$ ipython --no-banner

In [1]: import numpy as np

In [2]: np.set_printoptions(suppress=True, linewidth=160)

In [3]: tidy = lambda a: np.round(a, 2) + 0

In [4]: F = np.loadtxt("dump.csv", delimiter=",")

In [5]: tidy(F)
Out[5]: 
array([[-0.58,  0.13,  0.18,  0.07, -0.78],
       [ 0.15, -0.91,  0.25, -0.21, -0.22],
       [-0.51, -0.07, -0.39, -0.73,  0.21],
       [-0.44, -0.01,  0.74,  0.06,  0.51],
       [-0.44, -0.39, -0.45,  0.64,  0.21]])

In [6]: tidy(np.linalg.det(2 * F)), tidy(np.linalg.det(F))
Out[6]: (np.float64(32.0), np.float64(1.0))

In [7]: tidy(np.linalg.det(F[::-1]))
Out[7]: np.float64(1.0)

In [8]: tidy(np.einsum("ij,ji->", F, F))
Out[8]: np.float64(1.35)

In [9]: out = np.linalg.inv(F)

In [10]: (np.abs(out) > 1e-9).astype(int)
Out[10]: 
array([[1, 1, 1, 1, 1],
       [1, 1, 1, 1, 1],
       [1, 1, 1, 1, 1],
       [1, 1, 1, 1, 1],
       [1, 1, 1, 1, 1]])

In [11]: np.allclose(out, F.T)
Out[11]: True

In [12]: tidy(np.linalg.slogdet(F)[0])
Out[12]: np.float64(1.0)

In [13]: tidy(out)
Out[13]: 
array([[-0.58,  0.15, -0.51, -0.44, -0.44],
       [ 0.13, -0.91, -0.07, -0.01, -0.39],
       [ 0.18,  0.25, -0.39,  0.74, -0.45],
       [ 0.07, -0.21, -0.73,  0.06,  0.64],
       [-0.78, -0.22,  0.21,  0.51,  0.21]])

In [14]: tidy(np.linalg.det(F) * out)
Out[14]: 
array([[-0.58,  0.15, -0.51, -0.44, -0.44],
       [ 0.13, -0.91, -0.07, -0.01, -0.39],
       [ 0.18,  0.25, -0.39,  0.74, -0.45],
       [ 0.07, -0.21, -0.73,  0.06,  0.64],
       [-0.78, -0.22,  0.21,  0.51,  0.21]])

In [15]: M = np.loadtxt("layer16.csv", delimiter=",")

In [16]: tidy(M)
Out[16]: 
array([[ 1.  ,  0.  ,  0.  ,  0.  ,  0.  ,  0.  ,  0.  ,  0.  ,  0.  ,  0.  ,  0.  ,  0.  ],
       [ 0.  ,  1.  ,  0.  ,  0.  ,  0.  ,  0.  ,  0.  ,  0.  ,  0.  ,  0.  ,  0.  ,  0.  ],
       [ 0.  ,  0.  ,  1.  ,  0.  ,  0.  ,  0.  ,  0.  ,  0.  ,  0.  ,  0.  ,  0.  ,  0.  ],
       [ 0.  ,  0.  ,  0.  ,  1.  ,  0.  ,  0.  ,  0.  ,  0.  ,  0.  ,  0.  ,  0.  ,  0.  ],
       [ 0.  ,  0.  ,  0.  ,  0.  ,  0.81,  0.  ,  0.  ,  0.59,  0.  ,  0.  ,  0.  ,  0.  ],
       [ 0.  ,  0.  ,  0.  ,  0.  ,  0.  ,  1.  ,  0.  ,  0.  ,  0.  ,  0.  ,  0.  ,  0.  ],
       [ 0.  ,  0.  ,  0.  ,  0.  ,  0.  ,  0.  ,  1.  ,  0.  ,  0.  ,  0.  ,  0.  ,  0.  ],
       [ 0.  ,  0.  ,  0.  ,  0.  , -0.59,  0.  ,  0.  ,  0.81,  0.  ,  0.  ,  0.  ,  0.  ],
       [ 0.  ,  0.  ,  0.  ,  0.  ,  0.  ,  0.  ,  0.  ,  0.  ,  1.  ,  0.  ,  0.  ,  0.  ],
       [ 0.  ,  0.  ,  0.  ,  0.  ,  0.  ,  0.  ,  0.  ,  0.  ,  0.  ,  1.  ,  0.  ,  0.  ],
       [ 0.  ,  0.  ,  0.  ,  0.  ,  0.  ,  0.  ,  0.  ,  0.  ,  0.  ,  0.  ,  1.  ,  0.  ],
       [ 0.  ,  0.  ,  0.  ,  0.  ,  0.  ,  0.  ,  0.  ,  0.  ,  0.  ,  0.  ,  0.  ,  1.  ]])

In [17]: # splits into 11 blocks

In [18]: u = np.array([0, -1, 2])

In [19]: np.polyval(u, M[1])
Out[19]: array([2., 1., 2., 2., 2., 2., 2., 2., 2., 2., 2., 2.])

In [20]: np.convolve(M[1], u)
Out[20]: array([ 0.,  0., -1.,  2.,  0.,  0.,  0.,  0.,  0.,  0.,  0.,  0.,  0.,  0.])

In [21]: tidy(np.array([np.convolve(row, u, "same") for row in M]))
Out[21]: 
array([[-1.  ,  2.  ,  0.  ,  0.  ,  0.  ,  0.  ,  0.  ,  0.  ,  0.  ,  0.  ,  0.  ,  0.  ],
       [ 0.  , -1.  ,  2.  ,  0.  ,  0.  ,  0.  ,  0.  ,  0.  ,  0.  ,  0.  ,  0.  ,  0.  ],
       [ 0.  ,  0.  , -1.  ,  2.  ,  0.  ,  0.  ,  0.  ,  0.  ,  0.  ,  0.  ,  0.  ,  0.  ],
       [ 0.  ,  0.  ,  0.  , -1.  ,  2.  ,  0.  ,  0.  ,  0.  ,  0.  ,  0.  ,  0.  ,  0.  ],
       [ 0.  ,  0.  ,  0.  ,  0.  , -0.81,  1.62,  0.  , -0.59,  1.18,  0.  ,  0.  ,  0.  ],
       [ 0.  ,  0.  ,  0.  ,  0.  ,  0.  , -1.  ,  2.  ,  0.  ,  0.  ,  0.  ,  0.  ,  0.  ],
       [ 0.  ,  0.  ,  0.  ,  0.  ,  0.  ,  0.  , -1.  ,  2.  ,  0.  ,  0.  ,  0.  ,  0.  ],
       [ 0.  ,  0.  ,  0.  ,  0.  ,  0.59, -1.18,  0.  , -0.81,  1.62,  0.  ,  0.  ,  0.  ],
       [ 0.  ,  0.  ,  0.  ,  0.  ,  0.  ,  0.  ,  0.  ,  0.  , -1.  ,  2.  ,  0.  ,  0.  ],
       [ 0.  ,  0.  ,  0.  ,  0.  ,  0.  ,  0.  ,  0.  ,  0.  ,  0.  , -1.  ,  2.  ,  0.  ],
       [ 0.  ,  0.  ,  0.  ,  0.  ,  0.  ,  0.  ,  0.  ,  0.  ,  0.  ,  0.  , -1.  ,  2.  ],
       [ 0.  ,  0.  ,  0.  ,  0.  ,  0.  ,  0.  ,  0.  ,  0.  ,  0.  ,  0.  ,  0.  , -1.  ]])

In [22]: arr = np.loadtxt("sample7.csv", delimiter=",")

In [23]: tidy(arr)
Out[23]: 
array([[ 3.1 , -0.41,  0.03, -0.6 , -0.58,  0.73,  0.57, -0.38],
       [-0.41,  1.91, -0.62,  0.8 , -0.47,  0.73,  0.86,  0.9 ],
       [ 0.03, -0.62, -0.18, -0.99, -3.07, -1.8 ,  0.57,  1.67],
       [-0.6 ,  0.8 , -0.99, -1.13, -0.87, -0.52,  0.72,  0.56],
       [-0.58, -0.47, -3.07, -0.87,  1.42,  0.52,  0.02,  1.9 ],
       [ 0.73,  0.73, -1.8 , -0.52,  0.52,  1.  ,  0.71,  0.69],
       [ 0.57,  0.86,  0.57,  0.72,  0.02,  0.71,  0.44, -1.39],
       [-0.38,  0.9 ,  1.67,  0.56,  1.9 ,  0.69, -1.39,  2.45]])

In [24]: blk = np.stack([arr, -1 * arr, arr[::-1]])

In [25]: blk.shape
Out[25]: (3, 8, 8)

In [26]: (blk @ arr.T).shape
Out[26]: (3, 8, 8)

In [27]: np.linalg.matrix_rank(blk)
Out[27]: array([6, 6, 6])

In [28]: tidy(np.linalg.norm(blk, axis=(1, 2)))
Out[28]: array([9.22, 9.22, 9.22])

In [29]: tidy(np.linalg.eigvalsh(arr).min())
Out[29]: np.float64(-5.0)

In [30]: np.all(np.linalg.eigvalsh(arr) > 0)
Out[30]: np.False_

In [31]: w, vecs = np.linalg.eigh(arr)

In [32]: np.abs(vecs[:, -1]).round(6).argmax()
Out[32]: np.int64(4)

In [33]: tidy(w)
Out[33]: array([-5., -1.,  0.,  0.,  3.,  3.,  4.,  5.])

In [34]: tidy(np.linalg.eigvalsh(arr @ arr))
Out[34]: array([ 0.,  0.,  1.,  9.,  9., 16., 25., 25.])

In [35]: tidy(np.linalg.eigvalsh(arr + 5 * np.eye(8)))
Out[35]: array([ 0.,  4.,  5.,  5.,  8.,  8.,  9., 10.])

In [36]: tidy(w.sum()), np.trace(arr)
Out[36]: (np.float64(9.0), np.float64(9.0))

In [37]: tidy(np.abs(vecs[:, -1]))
Out[37]: array([0.28, 0.19, 0.35, 0.03, 0.63, 0.28, 0.15, 0.51])

In [38]: tidy(vecs.T @ vecs)
Out[38]: 
array([[1., 0., 0., 0., 0., 0., 0., 0.],
       [0., 1., 0., 0., 0., 0., 0., 0.],
       [0., 0., 1., 0., 0., 0., 0., 0.],
       [0., 0., 0., 1., 0., 0., 0., 0.],
       [0., 0., 0., 0., 1., 0., 0., 0.],
       [0., 0., 0., 0., 0., 1., 0., 0.],
       [0., 0., 0., 0., 0., 0., 1., 0.],
       [0., 0., 0., 0., 0., 0., 0., 1.]])

In [39]: rk = np.linalg.matrix_rank(arr)

In [40]: rk
Out[40]: np.int64(6)

In [41]: null = np.linalg.svd(arr)[2][rk:].T

In [42]: tidy(null @ null.T)
Out[42]: 
array([[ 0.12,  0.12, -0.09,  0.09,  0.07, -0.25, -0.08, -0.02],
       [ 0.12,  0.15, -0.13,  0.08,  0.  , -0.19, -0.23, -0.04],
       [-0.09, -0.13,  0.11, -0.05,  0.03,  0.12,  0.24,  0.04],
       [ 0.09,  0.08, -0.05,  0.08,  0.09, -0.22,  0.01,  0.  ],
       [ 0.07,  0.  ,  0.03,  0.09,  0.2 , -0.27,  0.27,  0.04],
       [-0.25, -0.19,  0.12, -0.22, -0.27,  0.61, -0.06,  0.  ],
       [-0.08, -0.23,  0.24,  0.01,  0.27, -0.06,  0.71,  0.12],
       [-0.02, -0.04,  0.04,  0.  ,  0.04,  0.  ,  0.12,  0.02]])

In [43]: U, sigma, vt = np.linalg.svd(arr)

In [44]: vecs = vt[:(sigma > 1e-8).sum()]

In [45]: rng = np.random.default_rng(491)

In [46]: vec = arr[6] + -3 * arr[7] + rng.integers(2) * np.eye(8)[1]

In [47]: tidy(vec)
Out[47]: array([ 1.7 , -1.84, -4.44, -0.97, -5.69, -1.37,  4.63, -8.74])

In [48]: tidy(np.linalg.norm(vec - vecs.T @ vecs @ vec))
Out[48]: np.float64(0.0)

In [49]: tidy(np.diag(vecs.T @ vecs))
Out[49]: array([0.88, 0.85, 0.89, 0.92, 0.8 , 0.39, 0.29, 0.98])

In [50]: np.allclose(vecs.T @ vecs @ vec, vec)
Out[50]: True

In [51]: feats = np.array([[3, 0, 3, 1, 1, -2, 1, 0, -1, -1, -1, 2],
    ...:     [0, -2, -3, 3, -2, 3, 3, 1, -1, 3, 0, 3],
    ...:     [1, 0, -3, -2, -2, 1, -2, -3, 3, -3, 2, 1],
    ...:     [2, 0, -2, -1, -3, 3, 2, 1, 1, -2, -1, 1],
    ...:     [0, -1, 2, 2, 3, -2, 0, 1, -3, -2, -2, 1]])

In [52]: feats
Out[52]: 
array([[ 3,  0,  3,  1,  1, -2,  1,  0, -1, -1, -1,  2],
       [ 0, -2, -3,  3, -2,  3,  3,  1, -1,  3,  0,  3],
       [ 1,  0, -3, -2, -2,  1, -2, -3,  3, -3,  2,  1],
       [ 2,  0, -2, -1, -3,  3,  2,  1,  1, -2, -1,  1],
       [ 0, -1,  2,  2,  3, -2,  0,  1, -3, -2, -2,  1]])

In [53]: W1 = np.array([[6, 0, 1, 2, 7, 9],
    ...:     [4, 9, 6, 6, 3, 7],
    ...:     [7, 6, 9, 6, 3, 4],
    ...:     [4, 7, 9, 4, 3, 6],
    ...:     [2, 2, 7, 3, 8, 9],
    ...:     [7, 0, 2, 7, 2, 2],
    ...:     [7, 1, 8, 0, 0, 3],
    ...:     [2, 0, 9, 2, 5, 3],
    ...:     [2, 1, 4, 7, 6, 2],
    ...:     [8, 9, 1, 3, 9, 3],
    ...:     [8, 8, 0, 0, 2, 8],
    ...:     [4, 9, 7, 1, 6, 2]])

In [54]: beta = np.array([1, -2, 3, 0, -1, 2])

In [55]: hid = np.maximum(feats @ W1 + beta, 0)

In [56]: hid
Out[56]: 
array([[29, 26, 62,  9, 31, 46],
       [58, 35, 36,  4, 27,  7],
       [ 0,  0,  0,  0,  0,  0],
       [ 8,  0,  0,  4,  0,  0],
       [ 0,  0, 52,  0,  0, 15]])

In [57]: (hid > 0).mean(axis=0)
Out[57]: array([0.6, 0.4, 0.6, 0.6, 0.4, 0.6])

In [58]: C = np.array([[2, -2], [3, -1], [1, 5], [5, -2], [4, 4], [0, 1]])

In [59]: hid @ C
Out[59]: 
array([[367, 378],
       [385, 136],
       [  0,   0],
       [ 36, -24],
       [ 52, 275]])
